% ipython --no-banner

In [1]: import numpy as np

In [2]: np.set_printoptions(precision=2, suppress=True, linewidth=100)

In [3]: m1 = np.loadtxt("arr.csv", delimiter=",")

In [4]: m1
Out[4]: 
array([[ -0.31,  -0.05,   0.24,  -0.07,  -0.23,  -0.06,   0.29],
       [ -4.8 ,  -0.62,   3.66,  -0.61,  -3.68,  -0.62,   4.25],
       [  3.82,   0.44,  -2.86,   0.47,   2.82,   0.5 ,  -3.33],
       [  2.9 ,   0.36,  -2.2 ,   0.36,   2.19,   0.38,  -2.54],
       [ 10.14,   1.24,  -7.57,   1.23,   7.58,   1.27,  -8.85],
       [  2.07,   0.27,  -1.53,   0.25,   1.56,   0.22,  -1.78],
       [ -0.8 ,  -0.08,   0.62,  -0.08,  -0.55,  -0.11,   0.68],
       [-15.43,  -1.94,  11.56,  -1.95, -11.59,  -1.93,  13.5 ],
       [-19.43,  -2.42,  14.59,  -2.39, -14.57,  -2.43,  17.01],
       [-12.93,  -1.6 ,   9.72,  -1.63,  -9.74,  -1.65,  11.31],
       [ 13.02,   1.63,  -9.78,   1.58,   9.77,   1.63, -11.39],
       [ 11.  ,   1.38,  -8.27,   1.38,   8.29,   1.4 ,  -9.64],
       [ -1.4 ,  -0.19,   1.04,  -0.17,  -1.01,  -0.19,   1.19],
       [  7.32,   0.93,  -5.5 ,   0.91,   5.46,   0.93,  -6.39],
       [ 14.86,   1.86, -11.17,   1.85,  11.18,   1.85, -13.03],
       [ -7.22,  -0.91,   5.44,  -0.89,  -5.41,  -0.89,   6.32],
       [ -4.37,  -0.57,   3.29,  -0.52,  -3.28,  -0.57,   3.81],
       [ -1.35,  -0.16,   0.98,  -0.18,  -1.  ,  -0.15,   1.18],
       [  2.04,   0.23,  -1.5 ,   0.27,   1.51,   0.22,  -1.73],
       [ -8.62,  -1.08,   6.46,  -1.1 ,  -6.43,  -1.09,   7.52],
       [ -1.82,  -0.21,   1.4 ,  -0.24,  -1.38,  -0.22,   1.61],
       [ 13.72,   1.71, -10.29,   1.74,  10.34,   1.74, -12.06],
       [-12.83,  -1.61,   9.68,  -1.58,  -9.67,  -1.64,  11.27],
       [ -1.32,  -0.19,   0.97,  -0.17,  -1.01,  -0.16,   1.13],
       [ -8.6 ,  -1.08,   6.43,  -1.09,  -6.45,  -1.06,   7.49],
       [ 15.31,   1.89, -11.48,   1.92,  11.48,   1.94, -13.4 ],
       [  7.75,   0.95,  -5.81,   0.97,   5.83,   0.98,  -6.8 ],
       [ -2.78,  -0.38,   2.09,  -0.36,  -2.1 ,  -0.36,   2.46]])

In [5]: u, g = m1[13], m1[3]

In [6]: np.round(u @ g, 2)
Out[6]: np.float64(62.53)

In [7]: p = (u @ g) / (u @ u) * u

In [8]: p
Out[8]: array([ 2.91,  0.37, -2.19,  0.36,  2.17,  0.37, -2.54])

In [9]: arr = np.loadtxt("w.csv", delimiter=",")

In [10]: arr
Out[10]: 
array([[0., 0., 0., 0., 1.],
       [0., 0., 1., 0., 0.],
       [0., 1., 0., 0., 0.],
       [0., 0., 0., 0., 0.],
       [1., 0., 0., 0., 0.]])

In [11]: # rows and columns are dependent

In [12]: np.round(np.linalg.det(arr), 2)
Out[12]: np.float64(0.0)

In [13]: assert arr == arr.T
---------------------------------------------------------------------------
ValueError                                Traceback (most recent call last)
Cell In[13], line 1
----> 1 assert arr == arr.T

ValueError: The truth value of an array with more than one element is ambiguous. Use a.any() or a.all()

In [14]: np.linalg.determinant(arr)
---------------------------------------------------------------------------
AttributeError                            Traceback (most recent call last)
Cell In[14], line 1
----> 1 np.linalg.determinant(arr)

AttributeError: module 'numpy.linalg' has no attribute 'determinant'

In [15]: round(float(np.abs(np.linalg.eigvals(arr)).max()), 2)
Out[15]: 1.0

In [16]: evals, evecs = np.linalg.eigh(arr)

In [17]: vec = np.array([-3, 0, 3, -2, -2])

In [18]: evecs * np.maximum(evals, 0) @ evecs.T
Out[18]: 
array([[0.5, 0. , 0. , 0. , 0.5],
       [0. , 0.5, 0.5, 0. , 0. ],
       [0. , 0.5, 0.5, 0. , 0. ],
       [0. , 0. , 0. , 0. , 0. ],
       [0.5, 0. , 0. , 0. , 0.5]])

In [19]: np.round(vec @ arr @ vec / (vec @ vec), 2), evals[0], evals[-1]
Out[19]: (np.float64(0.46), np.float64(-1.0), np.float64(1.0))

In [20]: np.linalg.eigvalsh(arr[1:, 1:])
Out[20]: array([-1.,  0.,  0.,  1.])

In [21]: vec @ arr @ vec
Out[21]: np.float64(12.0)
